$ ipython --no-banner

In [1]: import numpy as np

In [2]: np.set_printoptions(precision=1, suppress=True, linewidth=140, sign=" ")

In [3]: M = np.load("data.npy")

In [4]: print(M)
[[10.8  0.1 -3.9  1.5  2.5 -2.6 -0.2  1.1]
 [13.3  0.8 -3.3  2.4  2.9 -3.7  1.2  0.4]
 [ 6.7 -6.2 -2.9 -0.4  7.9 -1.2 -1.1 -2.8]
 [-4.1  7.1 -2.   3.7 -0.5  1.3  2.2  3.6]
 [-5.1  6.2 -4.4  3.5  1.1  2.6  2.6  2.7]
 [-5.8  7.3 -2.5  1.8 -2.2  1.7  3.   2.6]
 [ 8.  -9.  -4.3  0.1  8.2 -2.1 -2.6 -3.9]
 [ 8.  -6.7 -2.9 -0.3  7.2 -0.7 -1.4 -2.4]
 [-5.3  6.4 -2.5  3.6 -0.5  2.4  0.4  1.8]
 [-4.9  6.9 -3.4  0.8 -0.2  2.2  4.   1.6]
 [ 5.2 -8.3 -3.5  0.4  7.  -2.2 -2.  -1.8]
 [-6.4  5.4 -4.5  4.4 -1.9 -1.1  2.   1.8]
 [ 6.7 -5.9 -4.4 -2.8  6.  -2.9 -0.6 -2.8]
 [13.5  1.6 -4.9  0.5  1.3 -2.4  0.7 -1.4]
 [ 6.9 -5.3 -2.1 -0.7  7.9 -2.1 -1.7 -4.4]
 [11.   1.8 -1.5 -0.4  2.6 -1.5  1.1 -0.1]
 [12.3  1.2 -4.4  2.2  3.  -1.   0.9  0.6]
 [-4.   4.9 -4.   3.4 -1.7  2.3  3.3  1.6]
 [-5.   5.6 -5.   3.2  0.1  1.6  3.4  3.4]
 [ 6.4 -6.8 -4.9  0.   6.8 -2.4 -1.7 -3.5]
 [10.8  1.2 -3.3  0.8  0.5 -1.8  0.8  0.9]
 [-4.8  5.5 -3.4  2.3 -0.9  2.3  3.4  1.4]
 [12.4  0.  -3.9  2.6  1.9 -2.5  1.9 -0.8]
 [12.7  0.9 -4.2  2.1  2.6 -3.   0.3 -0.8]
 [ 6.3 -7.6 -3.3  0.4  6.6 -0.8 -2.  -2.5]
 [12.   1.4 -3.1  2.1  2.9 -3.1  0.6 -2.6]
 [-7.   7.4 -4.6  2.4 -1.8  1.5  2.4  2.2]
 [ 6.4 -4.5 -4.8 -1.2  3.6 -2.1  0.1 -2.7]
 [12.8  0.9 -4.7  1.7  2.4 -3.3  1.2  0.4]
 [11.3  1.7 -3.8  1.4  3.3 -3.5  2.   1.7]
 [-5.3  4.7 -4.7  4.  -0.2  1.6  2.5  1.9]
 [11.3 -0.3 -3.2  1.7  5.2 -0.7  2.6 -1.4]
 [-4.4  6.9 -1.3  0.8  0.4 -0.5  3.1  2.8]
 [-5.9  7.5 -3.2  2.3 -1.4  1.3  3.3  1.9]
 [ 5.2 -7.4 -3.2 -0.6  7.5 -2.8 -0.8 -2.9]
 [ 7.7 -6.9 -3.6 -1.   7.8 -3.4 -0.5 -5. ]
 [ 7.6 -5.8 -4.4 -0.5  6.9 -1.3 -0.5 -4. ]
 [ 5.2 -8.2 -4.2 -1.1  7.8 -2.3 -1.7 -2. ]
 [-5.8  6.5 -2.9  3.5 -1.1  2.9  4.4  1.2]
 [12.9  1.9 -3.5 -0.5  2.2 -1.5 -0.1 -0.6]
 [-5.1  6.2 -3.4  2.6 -2.5  2.2  2.2  2.2]
 [ 6.  -7.1 -1.6 -2.   7.5 -1.7 -1.6 -3.8]
 [ 6.9 -8.9 -4.7  0.4  5.4 -3.8 -1.4 -1.9]
 [ 6.4 -6.6 -2.4 -0.8  8.6 -5.4 -0.2 -4.4]
 [-5.2  6.6 -2.4  1.2 -0.9  0.8  2.   4.4]
 [ 6.1 -5.3 -4.1 -1.3  7.1 -3.5 -1.6 -3.5]]

In [5]: vec = np.array([-5, -2, 2, 2, 4, 3, 2, 2])

In [6]: y = M @ vec

In [7]: b, lr = np.zeros(8), 1 / np.linalg.norm(M, 2) ** 2

In [8]: for i in range(50):
   ...:     b -= lr * M.T @ (M @ b - y)
   ...:     if i % 10 == 0: print(i, round(np.linalg.norm(M @ b - y), 1))
   ...: 
0 126.3
10 43.7
20 32.3
30 28.8
40 26.3

In [9]: round(np.linalg.cond(M), 1)
Out[9]: np.float64(14.4)

In [10]: b
Out[10]: array([-5.3, -1.3,  0.1,  0.7,  2.5,  1.8,  0.4,  0.4])
